$ python -q
>>> import numpy as np
>>> import numpy.linalg as la
>>> np.set_printoptions(precision=1, suppress=True, linewidth=160, legacy="1.25")
>>> F = np.loadtxt("sample17.csv", delimiter=",")
>>> print(F)
[[ 3.  3.  3.  0.  1.  0.  0.  5.  2.  0.]
 [ 3.  9.  6.  0.  4.  3.  7.  8.  0.  1.]
 [ 3. 15. 12.  2.  4.  9.  7. 14.  5.  3.]
 [ 3.  6.  6.  0.  1.  3.  0.  8.  5.  0.]
 [ 3.  3.  3.  0.  1.  0.  0.  5.  2.  0.]
 [ 3. 15. 12.  2.  4.  9.  7. 14.  5.  3.]
 [ 3. 12. 11.  1.  2.  8.  1. 13.  8.  2.]
 [ 3.  6.  5.  0.  2.  2.  1.  7.  2.  0.]
 [ 3.  0.  0.  0.  1.  0.  0.  2.  0.  0.]
 [ 3. 12. 11.  1.  2.  8.  1. 13.  8.  2.]
 [ 3. 12.  9.  1.  4.  6.  7. 11.  2.  2.]
 [ 3. 12.  9.  1.  4.  6.  7. 11.  2.  2.]
 [ 3. 15. 12.  2.  4.  9.  7. 14.  5.  3.]
 [ 3.  9.  6.  0.  4.  3.  7.  8.  0.  1.]
 [ 3.  9.  6.  0.  4.  3.  7.  8.  0.  1.]
 [ 3. 12.  9.  1.  4.  6.  7. 11.  2.  2.]
 [ 3. 18. 15.  3.  4. 12.  7. 17.  8.  4.]
 [ 3.  9.  8.  0.  2.  5.  1. 10.  5.  1.]
 [ 3. 12.  9.  1.  4.  6.  7. 11.  2.  2.]
 [ 3. 12.  9.  1.  4.  6.  7. 11.  2.  2.]
 [ 3.  0.  0.  0.  1.  0.  0.  2.  0.  0.]
 [ 3.  6.  6.  0.  1.  3.  0.  8.  5.  0.]
 [ 3.  6.  6.  0.  1.  3.  0.  8.  5.  0.]
 [ 3.  9.  9.  0.  1.  6.  0. 11.  8.  1.]
 [ 3.  6.  4.  0.  3.  1.  4.  6.  0.  0.]
 [ 3.  9.  6.  0.  4.  3.  7.  8.  0.  1.]
 [ 3.  6.  4.  0.  3.  1.  4.  6.  0.  0.]
 [ 3.  6.  6.  0.  1.  3.  0.  8.  5.  0.]
 [ 3. 12. 10.  1.  3.  7.  4. 12.  5.  2.]
 [ 3.  9.  7.  0.  3.  4.  4.  9.  2.  1.]
 [ 3.  9.  6.  0.  4.  3.  7.  8.  0.  1.]
 [ 3.  9.  7.  0.  3.  4.  4.  9.  2.  1.]
 [ 3.  3.  3.  0.  1.  0.  0.  5.  2.  0.]
 [ 3.  3.  3.  0.  1.  0.  0.  5.  2.  0.]
 [ 3.  9.  6.  0.  4.  3.  7.  8.  0.  1.]
 [ 3.  6.  5.  0.  2.  2.  1.  7.  2.  0.]
 [ 3. 15. 13.  2.  3. 10.  4. 15.  8.  3.]
 [ 3.  3.  2.  0.  2.  0.  1.  4.  0.  0.]]
>>> print(np.unique(F.round(6), axis=0).shape)
(16, 10)
>>> print(round(np.trace(la.pinv(F) @ F), 1))
8.0
>>> print(np.allclose(F[:-1].T @ la.lstsq(F[:-1].T, F[-1])[0], F[-1]))
True
>>> print(la.lstsq(F[:-1].T, F[-1])[2])
8
>>> print(np.abs(np.diag(la.qr(F)[1])) > 1e-9)
[ True  True  True  True False  True  True False  True  True]
>>> Uu, sv, Vt = la.svd(F)
>>> vecs = Vt[:(sv > 1e-8).sum()]
>>> rng = np.random.default_rng(1874)
>>> vec = F[35] + 3 * F[36] + rng.integers(2) * np.eye(10)[5]
>>> print(vec)
[12. 51. 44.  6. 11. 33. 13. 52. 26.  9.]
>>> print(la.matrix_rank(np.vstack([F, vec])))
8
>>> print(round(float(la.norm(vec - vecs.T @ vecs @ vec)), 1))
0.0
>>> cent = np.array([[0, 3, 1, 2, 1, 2, 0, 3],
...     [0, 0, 1, 1, 0, 0, 0, 2],
...     [0, 1, 2, 3, 1, 3, 3, 3]])
>>> A = np.repeat(cent, 37 // 3, axis=0)
>>> A = A + 0.3 * rng.normal(size=A.shape)
>>> print(A.round(1) + 0)
[[ 0.2  2.6  0.7  1.9  0.8  1.8 -0.6  2.1]
 [ 0.4  2.9  1.1  2.1  1.1  2.5  0.2  2.7]
 [ 0.1  3.1  1.2  2.5  0.9  2.8 -0.3  2.7]
 [-0.2  3.   1.   2.3  0.8  2.1  0.1  2.7]
 [ 0.4  2.9  0.9  1.8  1.1  1.8  0.1  2.8]
 [ 0.4  2.9  1.2  2.2  1.5  1.8  0.1  2.8]
 [-0.2  3.2  1.   2.1  1.2  2.1  0.2  2.9]
 [-0.3  2.9  1.1  1.4  1.5  2.1 -0.3  2.9]
 [-0.1  3.5  1.6  2.4  1.4  1.8  0.1  2.7]
 [ 0.2  3.5  0.6  2.1  1.5  2.1  0.1  3.1]
 [ 0.1  3.5  0.7  2.5  1.   1.8  0.   3.2]
 [ 0.1  2.9  1.1  1.6  0.3  1.6  0.2  2.6]
 [ 0.3  0.2  1.2  1.3  0.3  0.   0.1  2.1]
 [-0.4  0.1  1.3  0.7  0.5 -0.3  0.1  2.5]
 [-0.4  0.1  0.8  0.6  0.1 -0.6  0.5  1.9]
 [ 0.4 -0.1  0.8  1.3 -0.2 -0.6 -0.1  2.1]
 [ 0.6 -0.5  1.7  0.7  0.5  0.3 -0.2  2.2]
 [ 0.1 -0.6  0.9  1.3 -0.1 -0.4  0.1  2.1]
 [ 0.  -0.6  0.4  0.9  0.1 -0.1  0.   2.1]
 [ 0.2  0.1  1.   1.   0.   0.5  0.6  1.9]
 [-0.1 -0.1  0.6  0.9 -0.2  0.1 -0.1  1.9]
 [-0.8 -0.5  0.7  0.6 -0.2  0.2  0.1  1.8]
 [ 0.  -0.3  0.6  1.  -0.1  0.  -0.2  2.3]
 [ 0.5  0.3  0.7  1.   0.  -0.2  0.2  2. ]
 [-0.1  1.3  1.8  2.9  1.6  3.3  3.5  2.8]
 [ 0.1  1.3  2.1  2.9  1.   2.7  2.8  2.9]
 [ 0.1  0.2  1.9  3.1  1.1  2.6  3.2  2.4]
 [-0.2  1.1  1.8  3.   1.3  3.3  3.   3.2]
 [ 0.1  0.8  1.9  3.7  1.2  3.2  3.2  3.5]
 [ 0.4  0.9  1.5  2.8  0.5  2.6  3.7  3.4]
 [-0.1  1.3  1.6  3.1  0.6  2.9  2.7  3.3]
 [-0.3  0.4  2.3  3.1  0.8  2.6  3.2  2.3]
 [ 0.2  1.4  2.1  3.3  0.6  3.4  3.2  3.5]
 [-0.4  1.   2.6  2.7  0.8  3.1  2.6  2.7]
 [-0.1  1.1  2.5  2.9  0.5  2.9  3.3  3. ]
 [ 0.3  1.7  2.4  3.   0.8  2.9  3.   3. ]]
>>> print(A.shape)
(36, 8)
>>> A[:, 8]
Traceback (most recent call last):
  File "<python-input-22>", line 1, in <module>
    A[:, 8]
    ~^^^^^^
IndexError: index 8 is out of bounds for axis 1 with size 8
>>> A[36]
Traceback (most recent call last):
  File "<python-input-23>", line 1, in <module>
    A[36]
    ~^^^^
IndexError: index 36 is out of bounds for axis 0 with size 36
>>> K = np.loadtxt("run11.csv", delimiter=",")
>>> print(K)
[[ 2.5 -0.7  1.6  2.6  3.2  1.9 -8.4]
 [-1.4 -1.9 -1.1 -4.  -5.1  5.2  4.9]
 [-2.5  1.3 -1.6 -1.9 -2.3 -3.6  8.2]
 [ 2.1  0.8  1.5  3.8  4.7 -2.2 -7.2]
 [-1.4 -1.9 -1.1 -4.  -5.1  5.2  4.9]
 [ 2.2  0.6  1.5  3.7  4.6 -1.8 -7.4]
 [ 0.8 -3.   0.3 -2.5 -3.1  8.3 -2.2]
 [ 2.1 -2.4  1.2  0.1  0.1  6.5 -6.7]
 [ 0.9  2.4  0.8  3.9  4.9 -6.5 -3.3]
 [-2.2  2.3 -1.3 -0.3 -0.3 -6.3  6.9]
 [-2.4  1.9 -1.4 -1.  -1.3 -5.2  7.7]
 [ 2.4 -1.9  1.4  1.   1.2  5.2 -7.7]
 [-0.5 -2.6 -0.6 -3.7 -4.7  7.2  2.2]
 [ 1.3 -3.   0.6 -1.8 -2.3  8.2 -3.7]
 [ 2.2 -2.2  1.3  0.4  0.5  6.1 -7.1]
 [-2.4 -0.2 -1.6 -3.4 -4.2  0.5  7.9]
 [-0.8  3.  -0.3  2.5  3.1 -8.3  2.2]
 [ 1.6 -2.9  0.8 -1.3 -1.6  7.9 -4.8]
 [ 2.6 -1.   1.6  2.3  2.8  2.6 -8.3]
 [ 1.9 -2.6  1.1 -0.5 -0.6  7.2 -6. ]
 [ 0.1  2.8  0.3  3.5  4.3 -7.8 -0.9]
 [-2.5  1.5 -1.5 -1.5 -1.9 -4.2  8.1]
 [-2.4  1.8 -1.5 -1.1 -1.4 -5.   7.8]
 [-2.  -1.1 -1.4 -3.9 -4.9  3.   6.7]
 [-0.3  3.   0.1  3.1  3.9 -8.1  0.4]
 [ 0.5 -3.   0.1 -2.8 -3.5  8.3 -1.3]
 [-2.   2.6 -1.1  0.4  0.5 -7.1  6.1]
 [-2.5  0.6 -1.6 -2.7 -3.3 -1.7  8.3]
 [-2.  -0.9 -1.4 -3.8 -4.8  2.6  7. ]
 [-1.4  2.9 -0.7  1.6  2.  -8.1  4.1]
 [-1.6 -1.6 -1.2 -4.  -5.   4.4  5.7]
 [-1.7 -1.6 -1.2 -4.  -5.   4.3  5.8]
 [-2.2  2.3 -1.3 -0.3 -0.3 -6.3  7. ]
 [ 1.7 -2.8  0.9 -1.1 -1.3  7.7 -5.1]
 [-0.9 -2.3 -0.8 -4.  -4.9  6.4  3.5]
 [ 1.5  1.7  1.2  4.   5.1 -4.7 -5.4]
 [-2.1 -0.7 -1.5 -3.7 -4.7  2.1  7.3]
 [ 2.   1.1  1.4  3.9  4.9 -3.  -6.7]
 [ 0.5  2.6  0.5  3.7  4.6 -7.3 -2. ]
 [ 2.1 -2.5  1.2 -0.2 -0.2  6.8 -6.4]
 [ 0.8 -3.   0.3 -2.5 -3.2  8.3 -2. ]
 [-0.2  3.   0.1  3.1  3.9 -8.1  0.3]
 [-0.1  2.9  0.2  3.3  4.1 -8.  -0.1]
 [ 1.  -3.   0.4 -2.2 -2.8  8.3 -2.8]]
>>> cent = K[[5, 41]].astype(float)
>>> for _ in range(5):
...     idx = la.norm(K[:, None] - cent, axis=-1).argmin(axis=1)
...     cent = np.array([K[idx == j].mean(axis=0) for j in range(2)])
... 
>>> print(idx)
[0 1 1 0 1 0 0 0 1 1 1 0 0 0 0 1 1 0 0 0 1 1 1 1 1 0 1 1 1 1 1 1 1 0 0 0 1 0 1 0 0 1 1 0]
>>> print(cent.round(1) + 0)
[[ 1.5 -1.7  0.8  0.   0.   4.8 -4.7]
 [-1.4  1.1 -0.9 -0.6 -0.8 -3.1  4.6]]
>>> print(np.abs(cent[1] - cent[0]).argmax())
6
>>> mat = np.loadtxt("mat.csv", delimiter=",")
>>> print(mat)
[[ 0. -6. -1. -2.  0.  1.  3.  1.]
 [ 6.  0. -5.  2.  2.  0. -2.  0.]
 [ 1.  5.  0.  0.  4. -2.  2.  0.]
 [ 2. -2.  0.  0.  5.  1.  3. -5.]
 [ 0. -2. -4. -5.  0.  5.  2.  0.]
 [-1.  0.  2. -1. -5.  0. -2. -1.]
 [-3.  2. -2. -3. -2.  2.  0.  1.]
 [-1.  0.  0.  5.  0.  1. -1.  0.]]
>>> idx = rng.permutation(8)
>>> print(idx)
[6 3 5 2 1 0 7 4]
>>> B = mat[idx][:, idx]
>>> print(np.diag(B))
[0. 0. 0. 0. 0. 0. 0. 0.]
>>> print(np.allclose(B, mat))
False
>>> print(np.round(la.det(B), 1), round(la.det(mat[idx]), 1))
153664.0 -153664.0
>>> print(np.sort(np.abs(la.eigvals(B))))
[ 1.   1.   4.5  4.5  7.7  7.7 11.3 11.3]
>>> print(B)
[[ 0. -3.  2. -2.  2. -3.  1. -2.]
 [ 3.  0.  1.  0. -2.  2. -5.  5.]
 [-2. -1.  0.  2.  0. -1. -1. -5.]
 [ 2.  0. -2.  0.  5.  1.  0.  4.]
 [-2.  2.  0. -5.  0.  6.  0.  2.]
 [ 3. -2.  1. -1. -6.  0.  1.  0.]
 [-1.  5.  1.  0.  0. -1.  0.  0.]
 [ 2. -5.  5. -4. -2.  0.  0.  0.]]
>>> print(round(float(la.norm(mat, 1)), 1), round(la.norm(mat, np.inf), 1))
18.0 18.0
>>> print(round(float(la.norm(mat, 2)), 1))
11.3
>>> print(round(float(la.norm(mat[2], 1)), 1), np.round(la.norm(mat[2], np.inf), 1))
14.0 5.0
>>> print(la.norm(mat, axis=0))
[7.2 8.5 7.1 8.2 8.6 6.  5.9 5.3]
>>> gram = mat.T @ mat
>>> print(la.svd(mat, compute_uv=False) ** 2)
[127.7 127.7  58.8  58.8  20.5  20.5   1.    1. ]
>>> print(np.allclose(gram, gram.T))
True
>>> print(np.diag(gram))
[52. 73. 50. 68. 74. 36. 35. 28.]
>>> print(la.matrix_rank(gram))
8
>>> u = np.array([2, -3, 3, 0, 0, -3, -1, 1])
>>> B = mat + np.outer(u, np.eye(8)[4])
>>> print(np.round(la.det(B) / la.det(mat), 1), np.round(1 + la.solve(mat, u)[4], 1))
1.1 1.1
>>> print(la.matrix_rank(B - mat))
1
>>> E = np.loadtxt("block2.csv", delimiter=",")
>>> print(E)
[[ -3.  10.   2.  -3.   3.  -3.  -1.   0.]
 [ -2. -15.  -3.   3.   0.  -2.  -2.   3.]
 [ -2.  15.   3.  -3.   3.   3.   1.  -1.]
 [  3.   5.   1.   3.   3.  -2.   1.   1.]
 [  3.  -5.  -1.  -3.   3.   3.   2.   1.]]
>>> # column 1 is much longer than the rest
>>> B = E + rng.integers(-2, 3, (5, 1)) @ rng.integers(-2, 3, (1, 8))
>>> print(B)
[[ -3.  10.   2.  -3.   3.  -3.  -1.   0.]
 [  0. -15.  -7.   1.   4.  -6.  -2.   7.]
 [  0.  15.  -1.  -5.   7.  -1.   1.   3.]
 [  3.   5.   1.   3.   3.  -2.   1.   1.]
 [  4.  -5.  -3.  -4.   5.   1.   2.   3.]]
>>> print(la.matrix_rank(B - E, tol=1e-8))
1
